$ ipython --no-banner

In [1]: import numpy as np

In [2]: from numpy import linalg as LA

In [3]: np.set_printoptions(suppress=True, linewidth=140)

In [4]: J = np.loadtxt("x.csv", delimiter=",")

In [5]: J
Out[5]: 
array([[ 8., 25.,  0., 18.,  0.,  0.],
       [ 1.,  0.,  2.,  0., 10.,  9.],
       [ 0.,  0.,  7.,  0.,  5.,  9.],
       [ 0., 16.,  6.,  0.,  0.,  1.],
       [10.,  0.,  0.,  0., 11.,  7.],
       [ 0., 19.,  2.,  2.,  0.,  0.],
       [10.,  0.,  0.,  0., 11.,  7.],
       [23.,  0.,  0., 15.,  9.,  1.],
       [ 0.,  0.,  4.,  0.,  2.,  5.],
       [23.,  0.,  0., 15.,  9.,  1.],
       [ 5.,  0.,  0.,  0.,  7.,  5.],
       [ 0.,  0.,  7.,  0.,  5.,  9.],
       [ 0.,  0.,  8.,  0.,  1.,  7.],
       [ 0.,  1.,  0.,  0.,  3.,  3.],
       [ 0.,  0.,  8.,  0.,  1.,  7.],
       [ 0., 13., 10.,  0.,  0.,  3.],
       [14.,  0.,  0.,  7.,  8.,  3.],
       [ 0.,  0.,  3.,  0.,  6.,  7.],
       [ 9.,  4.,  0.,  8.,  4.,  1.],
       [19.,  0.,  0.,  6., 12.,  5.],
       [ 0.,  7.,  5.,  0.,  0.,  3.],
       [28.,  0.,  0., 14., 13.,  3.],
       [19.,  0.,  0.,  6., 12.,  5.],
       [ 0.,  0.,  8.,  0.,  1.,  7.],
       [13., 16.,  0., 17.,  1.,  0.],
       [ 4., 13.,  0.,  9.,  0.,  0.],
       [28.,  0.,  0., 14., 13.,  3.],
       [ 0.,  4.,  9.,  0.,  0.,  5.],
       [14.,  0.,  0.,  7.,  8.,  3.],
       [ 1.,  0.,  2.,  0., 10.,  9.],
       [18.,  7.,  0., 16.,  5.,  0.],
       [18.,  7.,  0., 16.,  5.,  0.],
       [ 9.,  4.,  0.,  8.,  4.,  1.],
       [ 0., 19.,  2.,  2.,  0.,  0.],
       [ 5.,  0.,  0.,  0.,  7.,  5.]])

In [6]: W2 = J[[33, 15]].astype(float)

In [7]: for _ in range(5):
   ...:     idx = LA.norm(J[:, None] - W2, axis=-1).argmin(axis=1)
   ...:     W2 = np.array([J[idx == j].mean(axis=0) for j in range(2)])
   ...: 

In [8]: idx
Out[8]: array([0, 1, 1, 0, 1, 0, 1, 1, 1, 1, 1, 1, 1, 1, 1, 0, 1, 1, 1, 1, 1, 1, 1, 1, 0, 0, 1, 1, 1, 1, 0, 0, 1, 0, 1])

In [9]: W2.round(3)
Out[9]: 
array([[ 6.778, 15.   ,  2.222,  8.889,  1.222,  0.444],
       [ 8.385,  0.769,  2.423,  3.846,  6.615,  5.   ]])

In [10]: np.round(W2[1] - W2[0], 3)
Out[10]: array([  1.607, -14.231,   0.201,  -5.043,   5.393,   4.556])

In [11]: np.bincount(idx)
Out[11]: array([ 9, 26])

In [12]: Xc = (J - J.mean(axis=0)) / J.std(axis=0)

In [13]: np.round(Xc.std(axis=0), 3)
Out[13]: array([1., 1., 1., 1., 1., 1.])

In [14]: c = LA.lstsq(np.delete(Xc, 1, axis=1), Xc[:, 1])[0]

In [15]: np.round(1 - np.var(Xc[:, 1] - np.delete(Xc, 1, axis=1) @ c), 3)
Out[15]: np.float64(0.738)

In [16]: c.round(3)
Out[16]: array([-1.531,  0.389,  0.788,  0.802, -1.11 ])

In [17]: np.abs(c).argmax()
Out[17]: np.int64(0)

In [18]: A2 = np.c_[J[:, :5] @ np.array([[-2, 0, -3, -2, 1],
    ...:     [2, 2, 0, -1, 0],
    ...:     [3, 0, -3, 2, -1],
    ...:     [-1, -3, 3, -2, -1],
    ...:     [2, 3, -1, -3, 2]]), np.array([-5, -6, 5, 1, 5, -8, 4, 7, -9, -9, 2, -2, 1, -3, -4, -4, 9, -2, -4, 3, -2, -2, -1, -6, -8, 2, 1, 0, -6, -8, -3, 2, 5, -5, 8])]

In [19]: A2
Out[19]: 
array([[  16.,   -4.,   30.,  -77.,  -10.,   -5.],
       [  24.,   30.,  -19.,  -28.,   19.,   -6.],
       [  31.,   15.,  -26.,   -1.,    3.,    5.],
       [  50.,   32.,  -18.,   -4.,   -6.,    1.],
       [   2.,   33.,  -41.,  -53.,   32.,    5.],
       [  42.,   32.,    0.,  -19.,   -4.,   -8.],
       [   2.,   33.,  -41.,  -53.,   32.,    4.],
       [ -43.,  -18.,  -33., -103.,   26.,    7.],
       [  16.,    6.,  -14.,    2.,    0.,   -9.],
       [ -43.,  -18.,  -33., -103.,   26.,   -9.],
       [   4.,   21.,  -22.,  -31.,   19.,    2.],
       [  31.,   15.,  -26.,   -1.,    3.,   -2.],
       [  26.,    3.,  -25.,   13.,   -6.,    1.],
       [   8.,   11.,   -3.,  -10.,    6.,   -3.],
       [  26.,    3.,  -25.,   13.,   -6.,   -4.],
       [  56.,   26.,  -30.,    7.,  -10.,   -4.],
       [ -19.,    3.,  -29.,  -66.,   23.,    9.],
       [  21.,   18.,  -15.,  -12.,    9.,   -2.],
       [ -10.,   -4.,   -7.,  -50.,    9.,   -4.],
       [ -20.,   18.,  -51.,  -86.,   37.,    3.],
       [  29.,   14.,  -15.,    3.,   -5.,   -2.],
       [ -44.,   -3.,  -55., -123.,   40.,   -2.],
       [ -20.,   18.,  -51.,  -86.,   37.,   -1.],
       [  26.,    3.,  -25.,   13.,   -6.,   -6.],
       [  -9.,  -16.,   11.,  -79.,   -2.,   -8.],
       [   9.,   -1.,   15.,  -39.,   -5.,    2.],
       [ -44.,   -3.,  -55., -123.,   40.,    1.],
       [  35.,    8.,  -27.,   14.,   -9.,    0.],
       [ -19.,    3.,  -29.,  -66.,   23.,   -6.],
       [  24.,   30.,  -19.,  -28.,   19.,   -8.],
       [ -28.,  -19.,  -11.,  -90.,   12.,   -3.],
       [ -28.,  -19.,  -11.,  -90.,   12.,    2.],
       [ -10.,   -4.,   -7.,  -50.,    9.,    5.],
       [  42.,   32.,    0.,  -19.,   -4.,   -5.],
       [   4.,   21.,  -22.,  -31.,   19.,    8.]])

In [20]: LA.matrix_rank(np.c_[J, A2])
Out[20]: np.int64(7)

In [21]: np.round(LA.lstsq(J, A2[:, 0])[0], 3) + 0
Out[21]: array([-2.,  2.,  3., -1.,  2.,  0.])

In [22]: np.round(LA.norm(A2 - J @ LA.lstsq(J, A2)[0], axis=0), 3) + 0
Out[22]: array([ 0.   ,  0.   ,  0.   ,  0.   ,  0.   , 26.579])

In [23]: np.round(LA.norm(LA.qr(J)[0].T @ A2, axis=0) ** 2 / ((A2 ** 2).sum(axis=0) + 1e-12), 3)
Out[23]: array([1.   , 1.   , 1.   , 1.   , 1.   , 0.219])
